In [1]: import numpy as np

In [2]: import numpy.linalg as la

In [3]: np.set_printoptions(precision=3, suppress=True, linewidth=120, sign=" ")

In [4]: A2 = np.array([[4, 5, 2], [4, 3, 6], [1, 0, 8]])

In [5]: data = np.tril(A2)

In [6]: print(data)
[[ 4  0  0]
 [ 4  3  0]
 [ 1  0  8]]

In [7]: q, vecs = la.qr(data[:, :1])[0], la.qr(data[:, 1:])[0]

In [8]: sv = la.svd(q.T @ vecs, compute_uv=False)

In [9]: print(np.round(la.norm(q @ q.T - vecs @ vecs.T, 2), 3))
1.0

In [10]: print((sv > 0.9).sum())
0

In [11]: print(sv)
[ 0.718]

In [12]: w, vecs = la.eig(data)

In [13]: print(np.sort(la.eigvals(data @ data)))
[  9.  16.  64.]

In [14]: print(w)
[ 8.  3.  4.]

In [15]: F = np.load("w.npy")

In [16]: print(F)
[[ 3. -2.  0.  0.  0.  0.]
 [-2.  0. -2.  0.  0.  0.]
 [ 0. -2.  1. -2.  0.  0.]
 [ 0.  0. -2.  2. -2.  0.]
 [ 0.  0.  0. -2.  2. -2.]
 [ 0.  0.  0.  0. -2.  3.]]

In [17]: w, vecs = la.eigh(F)

In [18]: print(np.abs(vecs[:, -1]))
[ 0.136  0.165  0.311  0.525  0.589  0.485]

In [19]: print(np.unique(w.round(6) + 0, return_counts=True)[1])
[ 1  1  1  1  1  1]

In [20]: print(la.eigvalsh(F @ F))
[  0.526   1.344   6.113  10.63   18.908  29.479]

In [21]: rng = np.random.default_rng(587402)

In [22]: A2 = F + rng.integers(-2, 3, (6, 4)) @ rng.integers(-2, 3, (4, 6))

In [23]: print(A2)
[[10.  3.  6. -2. -4. -3.]
 [-5. -8. -8.  5. -2. -3.]
 [-3. -1. -5.  3. -2.  3.]
 [ 1.  7.  0. -3.  0.  3.]
 [-1.  0. -4.  0.  0. -2.]
 [ 3.  2.  4.  2. -4.  3.]]

In [24]: print(np.abs(A2 - F).sum(axis=1))
[ 27.  27.  20.  20.   9.  13.]

In [25]: print(la.matrix_rank(A2 - F, tol=1e-8))
4

In [26]: print(np.round(la.svd(A2 - F, compute_uv=False), 3) + 0)
[ 18.813   9.898   7.702   3.576   0.      0.   ]

In [27]: J = np.load("arr.npy")

In [28]: print(J)
[[ 1.     0.     0.     0.   ]
 [ 0.    -0.914  0.     0.407]
 [ 0.     0.     1.     0.   ]
 [ 0.    -0.407  0.    -0.914]]

In [29]: # keeps lengths

In [30]: print(np.round(J.T @ J, 3) + 0)
[[ 1.  0.  0.  0.]
 [ 0.  1.  0.  0.]
 [ 0.  0.  1.  0.]
 [ 0.  0.  0.  1.]]

In [31]: print(np.round(J @ J.T, 3) + 0)
[[ 1.  0.  0.  0.]
 [ 0.  1.  0.  0.]
 [ 0.  0.  1.  0.]
 [ 0.  0.  0.  1.]]

In [32]: print(round(float(J[:, 3] @ J[:, 1]), 3))
-0.0

In [33]: P = np.triu(np.array([[0, -1, -3, 5], [-4, -3, 4, 5], [0, 3, 4, -5], [-4, 5, -4, 3]]), 1) + np.eye(4)

In [34]: A2 = P @ J @ la.inv(P)

In [35]: print(A2)
[[  1.     -0.12    0.481  -6.971]
 [  0.     -2.947  15.789  89.52 ]
 [  0.      2.034  -7.135 -41.274]
 [  0.     -0.407   1.627   9.255]]

In [36]: print(np.poly(A2))
[ 1.    -0.173 -1.654 -0.173  1.   ]

In [37]: A2 = np.array([[2, 3, 1], [1, 2, 3]])

In [38]: basis = np.kron(A2, J)

In [39]: print(basis.shape)
(8, 12)

In [40]: print(basis)
[[ 2.     0.     0.     0.     3.     0.     0.     0.     1.     0.     0.     0.   ]
 [ 0.    -1.827  0.     0.813  0.    -2.741  0.     1.22   0.    -0.914  0.     0.407]
 [ 0.     0.     2.     0.     0.     0.     3.     0.     0.     0.     1.     0.   ]
 [ 0.    -0.813  0.    -1.827  0.    -1.22   0.    -2.741  0.    -0.407  0.    -0.914]
 [ 1.     0.     0.     0.     2.     0.     0.     0.     3.     0.     0.     0.   ]
 [ 0.    -0.914  0.     0.407  0.    -1.827  0.     0.813  0.    -2.741  0.     1.22 ]
 [ 0.     0.     1.     0.     0.     0.     2.     0.     0.     0.     3.     0.   ]
 [ 0.    -0.407  0.    -0.914  0.    -0.813  0.    -1.827  0.    -1.22   0.    -2.741]]
